% ipython --no-banner

In [1]: import numpy as np

In [2]: from numpy import linalg as LA

In [3]: np.set_printoptions(suppress=True, linewidth=120)

In [4]: rd = lambda a: np.round(a, 1) + 0

In [5]: m1 = np.abs(np.array([[-1, 2, 2], [-1, -1, 2], [1, 2, 0]])) + np.eye(3)

In [6]: m1 = m1 / m1.sum(axis=1, keepdims=True)

In [7]: rd(m1)
Out[7]: 
array([[0.3, 0.3, 0.3],
       [0.2, 0.4, 0.4],
       [0.2, 0.5, 0.2]])

In [8]: # row-stochastic, so 1 is an eigenvalue

In [9]: proj = np.triu(np.array([[0, 0, 0], [2, 1, 0], [1, 0, 1]]), 1) + np.eye(3)

In [10]: Y = proj @ m1 @ LA.inv(proj)

In [11]: proj @ m1 - m1 @ proj
Out[11]: 
array([[0., 0., 0.],
       [0., 0., 0.],
       [0., 0., 0.]])

In [12]: rd(LA.det(Y))
Out[12]: np.float64(0.0)

In [13]: rng = np.random.default_rng(29)

In [14]: z = rng.permutation(3)

In [15]: z
Out[15]: array([2, 0, 1])

In [16]: Y = m1[z][:, z]

In [17]: rd(LA.det(Y)), rd(LA.det(m1[z]))
Out[17]: (np.float64(0.0), np.float64(0.0))

In [18]: rd(np.diag(Y))
Out[18]: array([0.2, 0.3, 0.4])

In [19]: rd(np.trace(Y))
Out[19]: np.float64(1.0)

In [20]: feats = np.loadtxt("dump.csv", delimiter=",")

In [21]: feats
Out[21]: 
array([[ 2., 10.,  9.,  5.,  4.,  3.,  7.],
       [ 2., 10.,  9.,  5.,  4.,  3.,  7.],
       [ 1., 11.,  6.,  7.,  8.,  6.,  8.],
       [ 0.,  8.,  2.,  6.,  8.,  6.,  6.]])

In [22]: r = LA.matrix_rank(feats)

In [23]: r
Out[23]: np.int64(2)

In [24]: ns = LA.svd(feats)[2][r:].T

In [25]: np.allclose(feats @ ns, 0)
Out[25]: True

In [26]: ns.shape
Out[26]: (7, 5)

In [27]: LA.matrix_rank(feats.T @ feats), LA.matrix_rank(feats @ feats.T)
Out[27]: (np.int64(2), np.int64(2))

In [28]: feats.sum(axis=1)
Out[28]: array([40., 40., 47., 36.])

In [29]: rd(LA.svd(feats, compute_uv=False))
Out[29]: array([33.5,  7.7,  0. ,  0. ])

In [30]: LA.matrix_rank(feats)
Out[30]: np.int64(2)

In [31]: np.diff(feats, axis=0)
Out[31]: 
array([[ 0.,  0.,  0.,  0.,  0.,  0.,  0.],
       [-1.,  1., -3.,  2.,  4.,  3.,  1.],
       [-1., -3., -4., -1.,  0.,  0., -2.]])

In [32]: np.abs(feats).max()
Out[32]: np.float64(11.0)

In [33]: np.count_nonzero(feats)
Out[33]: np.int64(27)

In [34]: rd(feats.mean(axis=0))
Out[34]: array([1.2, 9.8, 6.5, 5.8, 6. , 4.5, 7. ])

In [35]: feats - feats[0]
Out[35]: 
array([[ 0.,  0.,  0.,  0.,  0.,  0.,  0.],
       [ 0.,  0.,  0.,  0.,  0.,  0.,  0.],
       [-1.,  1., -3.,  2.,  4.,  3.,  1.],
       [-2., -2., -7.,  1.,  4.,  3., -1.]])
